$ python3 -q
>>> import numpy as np
>>> np.set_printoptions(precision=1, suppress=True, linewidth=120)
>>> F = np.load("a.npy")
>>> F
array([[-1,  0,  0],
       [-2,  1, -2],
       [-2, -1,  2],
       [-2,  1, -2]])
>>> vec = np.array([1, 0, 0])
>>> F @ vec
array([-1, -2, -2, -2])
>>> F @ (2 * vec)
array([-2, -4, -4, -4])
>>> np.einsum("ij,j->i", F, vec)
array([-1, -2, -2, -2])
>>> F @ np.eye(3)[1]
array([ 0.,  1., -1.,  1.])
>>> np.linalg.norm(F @ vec) <= np.linalg.norm(F, 2) * np.linalg.norm(vec) + 1e-9
np.True_
>>> np.sign((F @ vec).round(6))
array([-1, -1, -1, -1])
>>> (F @ vec).argmax()
np.int64(0)
>>> F[3] @ F[2]
np.int64(-1)
>>> np.linalg.norm(F, axis=1).argmax()
np.int64(1)
>>> round(float(np.linalg.norm(F[3] - F[2])), 1)
4.5
>>> round(float(np.linalg.norm(F[3], 1)), 1), round(float(np.linalg.norm(F[3], np.inf)), 1)
(5.0, 2.0)
>>> np.linalg.norm(F, axis=1)
array([1., 3., 3., 3.])
>>> round(float(np.linalg.norm(F, 2)), 1)
4.3
>>> round(float(np.linalg.norm(F, 1)), 1), round(np.linalg.norm(F, np.inf), 1)
(7.0, np.float64(5.0))
>>> round(float(np.linalg.norm(F, 2) / np.linalg.norm(F)), 1)
0.8
>>> np.argsort(-np.linalg.norm(F, axis=0).round(6), kind="stable")[:3]
array([0, 2, 1])
>>> np.linalg.cond(F) > 100
np.True_
>>> X = np.loadtxt("run6.csv", delimiter=",")
>>> X
array([[1., 0., 0., 0., 0.],
       [1., 1., 0., 0., 0.],
       [1., 2., 1., 0., 0.],
       [0., 0., 2., 1., 0.],
       [1., 2., 1., 1., 1.]])
>>> # triangular
>>> rk = np.linalg.matrix_rank(F)
>>> rk
np.int64(2)
>>> null = np.linalg.svd(F)[2][rk:].T
>>> np.linalg.matrix_rank(F.T @ F), np.linalg.matrix_rank(F @ F.T)
(np.int64(2), np.int64(2))
>>> np.round(F @ null, 1) + 0
array([[0.],
       [0.],
       [0.],
       [0.]])
>>> [int(np.linalg.matrix_rank(F[:i])) for i in range(1, len(F) + 1)]
[1, 2, 2, 2]
>>> [int(np.linalg.matrix_rank(np.delete(F, i, axis=0))) for i in range(4)]
[2, 2, 2, 2]
>>> round(np.linalg.det(X.T), 1)
np.float64(1.0)
>>> np.einsum("ij,ji->", X, X)
np.float64(5.0)
>>> round(float(np.linalg.eigvals(X).sum().real), 1)
5.0
>>> np.poly(X)
array([  1.,  -5.,  10., -10.,   5.,  -1.])
>>> round(np.linalg.det(X[::-1]), 1)
np.float64(1.0)
>>> np.linalg.eigvals(X)
array([1., 1., 1., 1., 1.])
>>> np.round(np.linalg.det(2 * X), 1), round(np.linalg.det(X), 1)
(np.float64(32.0), np.float64(1.0))
>>> np.linalg.matrix_rank(X - X[0, 0] * np.eye(5))
np.int64(4)
>>> cent = np.sign(np.array([[2, 1, 2, 2], [2, 0, 1, 1], [0, 1, 0, 1], [1, 0, 0, 0]]))
>>> A2 = (np.tril(cent, -1) + np.eye(4)) @ (np.triu(cent, 1) + np.eye(4))
>>> vals = np.array([-4, 3, -8, -8])
>>> K = np.rint(A2 * vals @ np.linalg.inv(A2)) + 0
>>> K
array([[-22.,  18., -11.,   0.],
       [-36.,  32., -22.,   0.],
       [-22.,  22., -19.,   0.],
       [-14.,  18., -11.,  -8.]])
>>> np.linalg.eigvals(K)
array([-8.,  3., -8., -4.])
>>> np.einsum("ii->", K)
np.float64(-17.0)
>>> np.kron(np.eye(2, dtype=int), K)
array([[-22.,  18., -11.,   0.,  -0.,   0.,  -0.,   0.],
       [-36.,  32., -22.,   0.,  -0.,   0.,  -0.,   0.],
       [-22.,  22., -19.,   0.,  -0.,   0.,  -0.,   0.],
       [-14.,  18., -11.,  -8.,  -0.,   0.,  -0.,  -0.],
       [ -0.,   0.,  -0.,   0., -22.,  18., -11.,   0.],
       [ -0.,   0.,  -0.,   0., -36.,  32., -22.,   0.],
       [ -0.,   0.,  -0.,   0., -22.,  22., -19.,   0.],
       [ -0.,   0.,  -0.,  -0., -14.,  18., -11.,  -8.]])
>>> np.round(np.linalg.det(2 * K), 1), np.round(np.linalg.det(K), 1)
(np.float64(-12288.0), np.float64(-768.0))
>>> np.round(np.linalg.det(K.T), 1)
np.float64(-768.0)
>>> q, Rm = np.linalg.qr(K)
>>> q
array([[-0.4, -0.4,  0.4, -0.7],
       [-0.7, -0.2,  0.1,  0.6],
       [-0.4,  0.3, -0.8, -0.3],
       [-0.3,  0.8,  0.5, -0.1]])
>>> round(abs(Rm[0, 0]), 1), np.round(np.linalg.norm(K[:, 0]), 1)
(np.float64(49.6), np.float64(49.6))
>>> np.allclose(Rm.T @ Rm, K.T @ K)
True
>>> q.shape, Rm.shape
((4, 4), (4, 4))
>>> rng = np.random.default_rng(6)
>>> A2 = K + rng.integers(-2, 3, (4, 3)) @ rng.integers(-2, 3, (3, 4))
>>> A2
array([[-22.,  18., -11.,   0.],
       [-35.,  35., -25.,  -5.],
       [-23.,  22., -18.,   1.],
       [-15.,  16.,  -7.,  -4.]])
>>> np.linalg.matrix_rank(A2 - K, tol=1e-8)
np.int64(3)
>>> np.abs(A2 - K).sum(axis=1)
array([ 0., 12.,  3., 11.])
>>> np.einsum("ij,ji->", A2, A2)
np.float64(21.0)
>>> np.poly(A2)
array([   1.,    9.,   30.,  531., 1985.])
>>> np.einsum("ii->", A2)
np.float64(-9.0)
>>> np.round(np.linalg.det(A2.T), 1)
np.float64(1985.0)
>>> lab = rng.permutation(4)
>>> lab
array([2, 0, 1, 3])
>>> A2 = K[lab][:, lab]
>>> np.trace(A2)
np.float64(-17.0)
>>> np.allclose(A2, K)
False
>>> np.diag(A2)
array([-19., -22.,  32.,  -8.])
>>> np.sort(np.abs(np.linalg.eigvals(A2)))
array([3., 4., 8., 8.])
>>> feats = np.load("test3.npy")
>>> feats
array([[ 0, 30, 30],
       [ 5,  0,  0],
       [ 0,  0, 61],
       [ 0,  0, 54],
       [ 0,  0, 11],
       [38, 56,  0],
       [ 0,  0, 10],
       [46, 42,  0],
       [ 0, 12, 34],
       [32,  2,  0],
       [28,  0,  0],
       [ 0,  2, 10]])
>>> A2 = np.c_[feats[:, :1] @ np.array([[1]]), np.array([2, 3, 1, 0, 1, 3, 3, 2, 3, 2, 2, 1])]
>>> A2
array([[ 0,  2],
       [ 5,  3],
       [ 0,  1],
       [ 0,  0],
       [ 0,  1],
       [38,  3],
       [ 0,  3],
       [46,  2],
       [ 0,  3],
       [32,  2],
       [28,  2],
       [ 0,  1]])
>>> np.linalg.matrix_rank(A2)
np.int64(2)
>>> np.round(np.linalg.lstsq(feats, A2[:, 0])[0], 1) + 0
array([1., 0., 0.])
>>> vec = np.array([2, -2])
>>> target = A2 @ vec
>>> np.linalg.lstsq(A2, target)[0]
array([ 2., -2.])
>>> target
array([-4,  4, -2,  0, -2, 70, -6, 88, -6, 60, 52, -2])
>>> np.linalg.solve(A2.T @ A2, A2.T @ target)
array([ 2., -2.])
>>> target = target + 0.1 * rng.normal(size=12)
>>> target
array([-4.1,  4. , -2.1,  0.1, -1.9, 70.2, -6. , 88.1, -6.1, 59.9, 52. , -2. ])
>>> beta, *_ = np.linalg.lstsq(A2, target)
>>> beta.round()
array([ 2., -2.])
>>> beta
array([ 2., -2.])
>>> [round(float(np.linalg.norm(np.linalg.solve(A2.T @ A2 + lam * np.eye(2), A2.T @ target))), 2) for lam in (0, 1, 10, 100)]
[2.84, 2.79, 2.48, 1.91]
>>> round(float(np.linalg.norm(target - A2 @ beta)), 1)
0.3
>>> vec = np.array([-2, 2, -2])
>>> target = feats @ vec
>>> np.round(np.linalg.pinv(feats) @ feats, 1) + 0
array([[1., 0., 0.],
       [0., 1., 0.],
       [0., 0., 1.]])
>>> np.linalg.solve(feats.T @ feats, feats.T @ target)
array([-2.,  2., -2.])
>>> target = target + 0.1 * rng.normal(size=12)
>>> target
array([  -0.2,  -10.2, -122. , -108.1,  -21.9,   36. ,  -20. ,   -8. ,  -43.9,  -60. ,  -55.9,  -16.1])
>>> beta, *_ = np.linalg.lstsq(feats, target)
>>> np.round(np.linalg.norm(target - feats @ beta), 1)
np.float64(0.3)
>>> np.round(feats.T @ (target - feats @ beta), 1) + 0
array([0., 0., 0.])
>>> cent = feats[[3, 9]].astype(float)
>>> for _ in range(7):
...     lab = np.linalg.norm(feats[:, None] - cent, axis=-1).argmin(axis=1)
...     cent = np.array([feats[lab == j].mean(axis=0) for j in range(2)])
... 
>>> lab
array([0, 1, 0, 0, 1, 1, 1, 1, 0, 1, 1, 1])
>>> cent[1] - cent[0]
array([ 18.6,   2.2, -40.9])
>>> np.bincount(lab)
array([4, 8])
>>> J = np.load("x.npy")
>>> J
array([[0., 1., 2., 0.],
       [1., 0., 0., 0.],
       [2., 0., 0., 0.],
       [0., 0., 0., 0.]])
>>> # 2 groups of indices that never mix
>>> J @ J
array([[5., 0., 0., 0.],
       [0., 1., 2., 0.],
       [0., 2., 4., 0.],
       [0., 0., 0., 0.]])
>>> np.trace(J)
np.float64(0.0)
>>> np.sort(np.abs(np.linalg.eigvals(J)))
array([0. , 0. , 2.2, 2.2])
>>> (J - J.T) / 2
array([[0., 0., 0., 0.],
       [0., 0., 0., 0.],
       [0., 0., 0., 0.],
       [0., 0., 0., 0.]])
>>> np.allclose(J, J.T)
True
>>> Uu, sigma, Vh = np.linalg.svd(J)
>>> V = Vh[:(sigma > 1e-8).sum()]
>>> vec = J[3] + 3 * J[0] + rng.integers(2) * np.eye(4)[3]
>>> vec
array([0., 3., 6., 1.])
>>> np.diag(V.T @ V)
array([1. , 0.2, 0.8, 0. ])
>>> np.allclose(V.T @ V @ vec, vec)
False
>>> np.linalg.matrix_rank(np.vstack([J, vec]))
np.int64(3)
>>> vals, V = np.linalg.eigh(J)
>>> vec = np.array([1, 1, 3, 2])
>>> np.round(V * np.abs(vals) @ V.T, 1) + 0
array([[2.2, 0. , 0. , 0. ],
       [0. , 0.4, 0.9, 0. ],
       [0. , 0.9, 1.8, 0. ],
       [0. , 0. , 0. , 0. ]])
>>> np.abs(J).sum(axis=1).max(), round(np.abs(vals).max(), 1)
(np.float64(3.0), np.float64(2.2))
>>> np.linalg.eigvalsh(J[1:, 1:])
array([0., 0., 0.])
>>> lab = rng.integers(0, 3, 6)
>>> mat = (lab[:, None] == lab) * 2 + np.eye(6)
>>> mat
array([[3., 2., 0., 0., 2., 0.],
       [2., 3., 0., 0., 2., 0.],
       [0., 0., 3., 2., 0., 0.],
       [0., 0., 2., 3., 0., 0.],
       [2., 2., 0., 0., 3., 0.],
       [0., 0., 0., 0., 0., 3.]])
>>> np.linalg.norm(mat, axis=0)
array([4.1, 4.1, 3.6, 3.6, 4.1, 3. ])
>>> np.linalg.norm(mat, axis=1).argmax()
np.int64(0)
>>> mat[0] @ mat[1]
np.float64(16.0)
>>> round(np.linalg.norm(mat, 2), 1)
np.float64(7.0)
